>>> import numpy as np
>>> from numpy import linalg as LA
>>> np.set_printoptions(precision=3, suppress=True, linewidth=120)
>>> M = np.array([[0.25, 0.25, 0.25, 0.25],
...     [0.25, 0.25, 0.25, 0.25],
...     [0.25, 0.25, 0.25, 0.25],
...     [0.25, 0.25, 0.25, 0.25]])
>>> M
array([[0.25, 0.25, 0.25, 0.25],
       [0.25, 0.25, 0.25, 0.25],
       [0.25, 0.25, 0.25, 0.25],
       [0.25, 0.25, 0.25, 0.25]])
>>> Uu, sv, VT = LA.svd(M)
>>> np.argmax(sv[:-1] / (sv[1:] + 1e-6)) + 1
np.int64(1)
>>> sv.round(3) + 0
array([1., 0., 0., 0.])
>>> B = Uu[:, :1] @ np.diag(sv[:1]) @ VT[:1]
>>> round(LA.norm(M - B, 2), 3), round(float(sv[1]), 3)
(np.float64(0.0), 0.0)
>>> np.round(np.abs(M - B).max(), 3)
np.float64(0.0)
>>> B
array([[0.25, 0.25, 0.25, 0.25],
       [0.25, 0.25, 0.25, 0.25],
       [0.25, 0.25, 0.25, 0.25],
       [0.25, 0.25, 0.25, 0.25]])
>>> vec = np.array([-1, 2, -1, 0])
>>> np.trace(B)
np.float64(1.0)
>>> np.eye(4) - B
array([[ 0.75, -0.25, -0.25, -0.25],
       [-0.25,  0.75, -0.25, -0.25],
       [-0.25, -0.25,  0.75, -0.25],
       [-0.25, -0.25, -0.25,  0.75]])
>>> np.round(B @ B @ vec, 3) + 0
array([0., 0., 0., 0.])
>>> rk = LA.matrix_rank(M)
>>> rk
np.int64(1)
>>> ns = LA.svd(M)[2][rk:].T
>>> np.allclose(M @ ns, 0)
True
>>> LA.matrix_rank(M.T @ M), LA.matrix_rank(M @ M.T)
(np.int64(1), np.int64(1))
>>> np.round(M @ ns, 3) + 0
array([[0., 0., 0.],
       [0., 0., 0.],
       [0., 0., 0.],
       [0., 0., 0.]])
>>> Uu, sv, VT = LA.svd(M, full_matrices=False)
>>> np.round(sv / sv[0], 3) + 0
array([1., 0., 0., 0.])
>>> np.allclose(Uu * sv @ VT, M)
True
>>> np.abs(Uu[:, 0]).round(6).argmax()
np.int64(0)
>>> (sv > 1e-8).sum()
np.int64(1)
>>> np.round(Uu.T @ M @ VT.T, 3) + 0
array([[1., 0., 0., 0.],
       [0., 0., 0., 0.],
       [0., 0., 0., 0.],
       [0., 0., 0., 0.]])
>>> ev, evecs = LA.eigh(M)
>>> vec = np.array([1, 0, 2, 1])
>>> np.round(LA.eigvalsh(M[1:, 1:]), 3) + 0
array([0.  , 0.  , 0.75])
>>> evecs * np.abs(ev) @ evecs.T
array([[0.25, 0.25, 0.25, 0.25],
       [0.25, 0.25, 0.25, 0.25],
       [0.25, 0.25, 0.25, 0.25],
       [0.25, 0.25, 0.25, 0.25]])
>>> evecs * np.maximum(ev, 0) @ evecs.T
array([[0.25, 0.25, 0.25, 0.25],
       [0.25, 0.25, 0.25, 0.25],
       [0.25, 0.25, 0.25, 0.25],
       [0.25, 0.25, 0.25, 0.25]])
>>> B = np.array([[3, 9, -4, -6, 4, 2],
...     [1, 0, 9, 8, 4, -9],
...     [-7, 9, 1, -9, 5, 1],
...     [5, 9, 6, -9, 6, 0],
...     [9, -8, 8, -5, 4, -9],
...     [8, -5, 2, 3, 8, 0]])
>>> B[-1] = B[0]
>>> mat = B + 0.1 * np.eye(6)
>>> mat
array([[ 3.1,  9. , -4. , -6. ,  4. ,  2. ],
       [ 1. ,  0.1,  9. ,  8. ,  4. , -9. ],
       [-7. ,  9. ,  1.1, -9. ,  5. ,  1. ],
       [ 5. ,  9. ,  6. , -8.9,  6. ,  0. ],
       [ 9. , -8. ,  8. , -5. ,  4.1, -9. ],
       [ 3. ,  9. , -4. , -6. ,  4. ,  2.1]])
>>> gram = mat.T @ mat
>>> np.allclose(gram, gram.T)
True
>>> np.diag(gram)
array([174.61, 388.01, 214.21, 321.21, 125.81, 171.41])
